$ python -q
>>> import numpy as np
>>> import numpy.linalg as la
>>> np.set_printoptions(suppress=True, linewidth=200)
>>> rnd = lambda a: np.round(a, 3) + 0
>>> m1 = np.loadtxt("m.csv", delimiter=",")
>>> print(m1)
[[1. 0. 0. 0. 0. 0. 0. 0. 0. 0. 0. 0. 0. 0.]
 [0. 0. 0. 0. 0. 0. 0. 0. 0. 0. 0. 0. 0. 0.]
 [2. 0. 1. 0. 0. 0. 0. 0. 0. 0. 0. 0. 0. 0.]
 [0. 2. 2. 1. 0. 0. 0. 0. 0. 0. 0. 0. 0. 0.]
 [0. 2. 2. 1. 1. 0. 0. 0. 0. 0. 0. 0. 0. 0.]
 [2. 0. 0. 2. 2. 1. 0. 0. 0. 0. 0. 0. 0. 0.]
 [2. 1. 2. 2. 2. 0. 0. 0. 0. 0. 0. 0. 0. 0.]
 [2. 2. 0. 0. 0. 1. 0. 0. 0. 0. 0. 0. 0. 0.]
 [2. 1. 1. 0. 0. 1. 1. 2. 1. 0. 0. 0. 0. 0.]
 [0. 1. 1. 2. 1. 2. 1. 2. 2. 0. 0. 0. 0. 0.]
 [0. 1. 1. 1. 2. 2. 2. 2. 0. 2. 1. 0. 0. 0.]
 [0. 0. 1. 2. 0. 0. 2. 2. 1. 1. 0. 0. 0. 0.]
 [0. 2. 1. 1. 2. 0. 0. 2. 2. 1. 1. 0. 2. 0.]
 [2. 1. 1. 0. 1. 2. 0. 1. 0. 2. 0. 2. 1. 1.]]
>>> print([round(float(x), 3) for x in la.svd(m1, compute_uv=False)[:3]])
[9.949, 4.93, 4.186]
>>> print(rnd(la.norm(m1, 2) / la.norm(m1)))
0.737
>>> print(np.argsort(-la.norm(m1, axis=0).round(6), kind="stable")[:3])
[0 1 7]
>>> mat = np.load("test10.npy")
>>> print(mat)
[[ 5.  5.  5. -6. -7.  1.  2. -9.  1.  0.  1.  1.  3.  1.]
 [-9.  5. -3.  6.  6.  4.  1.  3.  2.  0.  0.  0.  3.  0.]
 [-6.  9. -9. -6.  5. -2. -5.  3.  2.  1.  3.  0.  3.  2.]
 [-8.  1.  5. -1. -4.  0. -6. -1.  1.  1.  1.  2.  3.  3.]
 [-4. -3. -3. -3. -4. -7.  7.  8.  1.  3.  2.  2.  2.  3.]
 [-1.  7. -1.  1. -3.  5.  1.  4.  0.  1.  0.  1.  2.  3.]
 [ 8.  2. -7.  9.  2.  6.  0. -9.  2.  3.  2.  3.  3.  2.]
 [ 1.  9. -7. -1.  1.  7.  0. -9.  1.  3.  2.  1.  2.  1.]
 [ 0.  0.  0.  0.  0.  0.  0.  0.  5.  5. -2. -4. -2.  4.]
 [ 0.  0.  0.  0.  0.  0.  0.  0.  5.  5. -3.  1. -4.  0.]
 [ 0.  0.  0.  0.  0.  0.  0.  0.  4.  3.  4.  2. -1. -5.]
 [ 0.  0.  0.  0.  0.  0.  0.  0. -3.  3.  0.  5. -5.  1.]
 [ 0.  0.  0.  0.  0.  0.  0.  0. -1. -4.  3. -3.  4.  5.]
 [ 0.  0.  0.  0.  0.  0.  0.  0.  1.  2. -3. -3. -3. -1.]]
>>> q, r_ = la.qr(mat)
>>> print(rnd(np.trace(q @ q.T)))
14.0
